% python3 -q
>>> import numpy as np
>>> import numpy.linalg as la
>>> np.set_printoptions(suppress=True, linewidth=160)
>>> X = np.load("out7.npy")
>>> X
array([[-1.98,  2.  ,  0.  , -1.  ],
       [ 0.  ,  3.02, -1.  ,  1.  ],
       [-3.  ,  3.  , -0.98,  2.  ],
       [-2.  ,  2.  ,  0.  , -0.98]])
>>> x0 = np.array([0, -2, -2, 1])
>>> h = np.maximum(X @ x0, 0)
>>> np.maximum(X @ (3 * x0), 0)
array([0., 0., 0., 0.])
>>> np.flatnonzero(h > 1e-9)
array([], dtype=int64)
>>> np.maximum(X @ x0, 0) - np.maximum(-X @ x0, 0)
array([-5.  , -3.04, -2.04, -4.98])
>>> X.T @ h
array([0., 0., 0., 0.])
>>> np.round(np.tanh(X @ x0), 4)
array([-0.9999, -0.9954, -0.9667, -0.9999])
>>> X * (h > 1e-9)[:, None]
array([[-0.,  0.,  0., -0.],
       [ 0.,  0., -0.,  0.],
       [-0.,  0., -0.,  0.],
       [-0.,  0.,  0., -0.]])
>>> other = X / la.norm(X, axis=1, keepdims=True)
>>> cov = other @ other.T
>>> (cov - 2 * np.eye(4)).round(6).argmax(axis=1)
array([3, 2, 1, 0])
>>> round(float(np.degrees(np.arccos(np.clip(cov[3, 0], -1, 1)))), 4)
0.5266
>>> (np.abs(cov) > 0.9).astype(int)
array([[1, 0, 0, 1],
       [0, 1, 0, 0],
       [0, 0, 1, 0],
       [1, 0, 0, 1]])
>>> m1 = np.array([[-1.3, -0.2, 0.9], [0.9, -1.3, 0.5], [-1.0, 1.8, -1.5]])
>>> rng = np.random.default_rng(65)
>>> m1[0] = m1[1] + 0.02 * rng.normal(size=3)
>>> m1.round(4)
array([[ 0.8777, -1.2961,  0.5248],
       [ 0.9   , -1.3   ,  0.5   ],
       [-1.    ,  1.8   , -1.5   ]])
>>> r0 = np.array([-2, -3, 1])
>>> other = m1 + np.outer(r0, np.eye(3)[0])
>>> la.matrix_rank(la.inv(other) - la.inv(m1), tol=1e-8)
np.int64(1)
>>> data = np.array([[2, -3, 3], [-1, 1, -2], [-2, 1, -2], [-1, 0, -3]])
>>> data
array([[ 2, -3,  3],
       [-1,  1, -2],
       [-2,  1, -2],
       [-1,  0, -3]])
>>> x0 = np.array([1, -1, -2])
>>> h = np.maximum(data @ x0, 0)
>>> np.flatnonzero(h > 1e-9)
array([1, 2, 3])
>>> np.round(np.tanh(data @ x0), 4)
array([-0.7616,  0.964 ,  0.7616,  0.9999])
>>> data.T @ h
array([ -9,   3, -21])
>>> data * (h > 1e-9)[:, None]
array([[ 0,  0,  0],
       [-1,  1, -2],
       [-2,  1, -2],
       [-1,  0, -3]])
>>> proj = data @ la.solve(data.T @ data, data.T)
>>> proj.round(4) + 0
array([[ 0.9091, -0.2727,  0.    ,  0.0909],
       [-0.2727,  0.1818,  0.    ,  0.2727],
       [ 0.    ,  0.    ,  1.    ,  0.    ],
       [ 0.0909,  0.2727,  0.    ,  0.9091]])
>>> np.round(proj @ data[:, 2], 4)
array([ 3., -2., -2., -3.])
>>> np.round((np.eye(4) - proj) @ data, 4) + 0
array([[0., 0., 0.],
       [0., 0., 0.],
       [0., 0., 0.],
       [0., 0., 0.]])
>>> np.round(la.eigvalsh(proj), 4) + 0
array([0., 1., 1., 1.])
>>> q = data.astype(float).copy()
>>> for j in range(3):
...     q[:, j] -= q[:, :j] @ (q[:, :j].T @ q[:, j])
...     q[:, j] /= la.norm(q[:, j])
... 
>>> q.round(4)
array([[ 0.6325, -0.7047,  0.112 ],
       [-0.3162,  0.0587, -0.2799],
       [-0.6325, -0.4698,  0.6159],
       [-0.3162, -0.5285, -0.7279]])
>>> np.round(q.T @ q, 4) + 0
array([[1., 0., 0.],
       [0., 1., 0.],
       [0., 0., 1.]])
>>> np.round(q.T @ data, 4) + 0
array([[ 3.1623, -2.846 ,  4.7434],
       [ 0.    ,  1.7029,  0.2936],
       [ 0.    ,  0.    ,  1.8476]])
>>> other = np.c_[data[:, :2] @ np.array([[9, 8], [4, 0]]), np.array([4, -3, -4, 5])]
>>> other
array([[  6,  16,   4],
       [ -5,  -8,  -3],
       [-14, -16,  -4],
       [ -9,  -8,   5]])
>>> la.matrix_rank(np.c_[data, other])
np.int64(4)
>>> np.round(la.norm(other - data @ la.lstsq(data, other)[0], axis=0), 4) + 0
array([0.    , 0.    , 3.0151])
>>> la.matrix_rank(other)
np.int64(3)
>>> E = np.array([[1, 3, 0, 2], [2, 0, 0, 1], [3, 1, 0, 2], [3, 2, 3, 0]])
>>> E
array([[1, 3, 0, 2],
       [2, 0, 0, 1],
       [3, 1, 0, 2],
       [3, 2, 3, 0]])
>>> la.lstsq(E[:-1].T, E[-1])[2]
np.int32(2)
>>> np.round(E @ la.pinv(E) @ E, 4) + 0
array([[1., 3., 0., 2.],
       [2., 0., 0., 1.],
       [3., 1., 0., 2.],
       [3., 2., 3., 0.]])
>>> K = np.load("test10.npy")
>>> K
array([[3, 0, 0],
       [1, 1, 0],
       [1, 0, 2]])
>>> la.matrix_power(K - np.diag(np.diag(K)), 3)
array([[0, 0, 0],
       [0, 0, 0],
       [0, 0, 0]])
>>> K @ K
array([[9, 0, 0],
       [4, 1, 0],
       [5, 0, 4]])
>>> la.matrix_rank(K - K[0, 0] * np.eye(3))
np.int64(2)
>>> np.prod(np.diag(K)), np.round(la.det(K), 4)
(np.int64(6), np.float64(6.0))
>>> np.round(np.sort(la.eigvals(K)), 4)
array([1., 2., 3.])
>>> x0 = np.array([-2, -2, 2])
>>> h = np.maximum(K @ x0, 0)
>>> np.flatnonzero(h > 1e-9)
array([2])
>>> np.round(np.tanh(K @ x0), 4)
array([-1.    , -0.9993,  0.964 ])
>>> h
array([0, 0, 2])
>>> np.einsum("ii->", K)
np.int64(6)
>>> round(la.det(2 * K), 4), np.round(la.det(K), 4)
(np.float64(48.0), np.float64(6.0))
>>> np.round(la.det(K.T), 4)
np.float64(6.0)
>>> round(float(la.eigvals(K).sum().real), 4)
6.0
>>> z = rng.permutation(3)
>>> z
array([0, 2, 1])
>>> other = K[z][:, z]
>>> round(la.det(other), 4), round(la.det(K[z]), 4)
(np.float64(6.0), np.float64(-6.0))
>>> np.round(np.sort(np.abs(la.eigvals(other))), 4)
array([1., 2., 3.])
>>> np.diag(other)
array([3, 2, 1])
>>> np.trace(other)
np.int64(6)
>>> other = K[0, 0] * K[1:] - np.outer(K[1:, 0], K[0])
>>> other
array([[0, 3, 0],
       [0, 0, 6]])
>>> np.flatnonzero(~other.round(6).any(axis=1))
array([], dtype=int64)
>>> r0 = np.array([-3, 1, -3, 3])
>>> v = np.array([0, 2, 1, 0])
>>> M = r0[:, None] + v[None, :]
>>> M
array([[-3, -1, -2, -3],
       [ 1,  3,  2,  1],
       [-3, -1, -2, -3],
       [ 3,  5,  4,  3]])
>>> left, sig, Vh = la.svd(M)
>>> np.argmax(sig[:-1] / (sig[1:] + 1e-6)) + 1
np.int64(2)
>>> sig.round(4) + 0
array([10.4457,  3.2997,  0.    ,  0.    ])
>>> other = left[:, :2] @ np.diag(sig[:2]) @ Vh[:2]
>>> la.matrix_rank(other)
np.int64(2)
>>> np.round(la.norm(M - other) / la.norm(M), 4)
np.float64(0.0)
>>> np.round(np.abs(M - other).max(), 4)
np.float64(0.0)
>>> W0 = np.array([[-1, 0, -2], [0, -1, -2], [-2, 1, -1], [-1, 1, 2]])
>>> W0[-1] = W0[0] + -1 * W0[1]
>>> W0
array([[-1,  0, -2],
       [ 0, -1, -2],
       [-2,  1, -1],
       [-1,  1,  0]])
>>> q, vecs = la.qr(W0[:, :1])[0], la.qr(W0[:, 1:])[0]
>>> sig = la.svd(q.T @ vecs, compute_uv=False)
>>> np.round(np.degrees(np.arccos(sig.clip(0, 1))), 4)
array([7.9712])
>>> (sig > 0.9).sum()
np.int64(1)
>>> left, sig, Vh = la.svd(W0)
>>> sig.round(4)
array([3.4457, 2.4669, 0.2038])
>>> other = left[:, :2] @ np.diag(sig[:2]) @ Vh[:2]
>>> other.round(4)
array([[-1.0582, -0.0705, -1.9661],
       [ 0.0169, -0.9796, -2.0098],
       [-1.9259,  1.0897, -1.0431],
       [-1.0751,  0.9091,  0.0437]])
>>> la.matrix_rank(W0, rtol=0.05)
np.int64(3)
>>> x0 = np.array([0, 0, 2])
>>> target = W0 @ x0
>>> np.round(la.lstsq(W0, target)[0], 4) + 0
array([0., 0., 2.])
>>> target = target + 0.05 * rng.normal(size=4)
>>> target.round(4)
array([-4.0319, -4.0378, -1.9956,  0.0085])
>>> b, *_ = la.lstsq(W0, target)
>>> b.round(4)
array([-0.0244, -0.0168,  2.0277])
>>> np.round(W0.T @ (target - W0 @ b), 4) + 0
array([0., 0., 0.])
>>> feats = np.triu(rng.random((3, 3)) < 0.8, 1).astype(int)
>>> feats = feats + feats.T
>>> feats
array([[0, 1, 0],
       [1, 0, 0],
       [0, 0, 0]])
>>> evals, vecs = la.eigh(feats)
>>> x0 = np.array([2, 1, 0])
>>> x0 @ feats @ x0 / (x0 @ x0), evals[0], evals[-1]
(np.float64(0.8), np.float64(-1.0), np.float64(1.0))
>>> np.round(vecs * np.abs(evals) @ vecs.T, 4) + 0
array([[1., 0., 0.],
       [0., 1., 0.],
       [0., 0., 0.]])
>>> left, sig, Vh = la.svd(feats)
>>> vecs = Vh[:(sig > 1e-8).sum()]
>>> x0 = feats[1] + -2 * feats[2] + rng.integers(2) * np.eye(3)[0]
>>> x0
array([2., 0., 0.])
>>> vecs.T @ vecs
array([[1., 0., 0.],
       [0., 1., 0.],
       [0., 0., 0.]])
>>> np.allclose(vecs.T @ vecs @ x0, x0)
True
>>> np.diag(vecs.T @ vecs)
array([1., 1., 0.])
>>> evals, vecs = la.eigh(feats)
>>> evals.sum(), np.trace(feats)
(np.float64(0.0), np.int64(0))
>>> np.round(la.svd(feats, compute_uv=False), 4)
array([1., 1., 0.])
>>> np.round(vecs.T @ vecs, 4) + 0
array([[1., 0., 0.],
       [0., 1., 0.],
       [0., 0., 1.]])
>>> np.round(vecs @ np.diag(evals) @ vecs.T, 4) + 0
array([[0., 1., 0.],
       [1., 0., 0.],
       [0., 0., 0.]])
>>> evals
array([-1.,  0.,  1.])
>>> np.round(la.eigvalsh(feats @ feats), 4)
array([0., 1., 1.])
>>> (evals > 1e-8).sum(), (evals < -1e-8).sum()
(np.int64(1), np.int64(1))
>>> np.round(vecs.T @ feats @ vecs, 4) + 0
array([[-1.,  0.,  0.],
       [ 0.,  0.,  0.],
       [ 0.,  0.,  1.]])
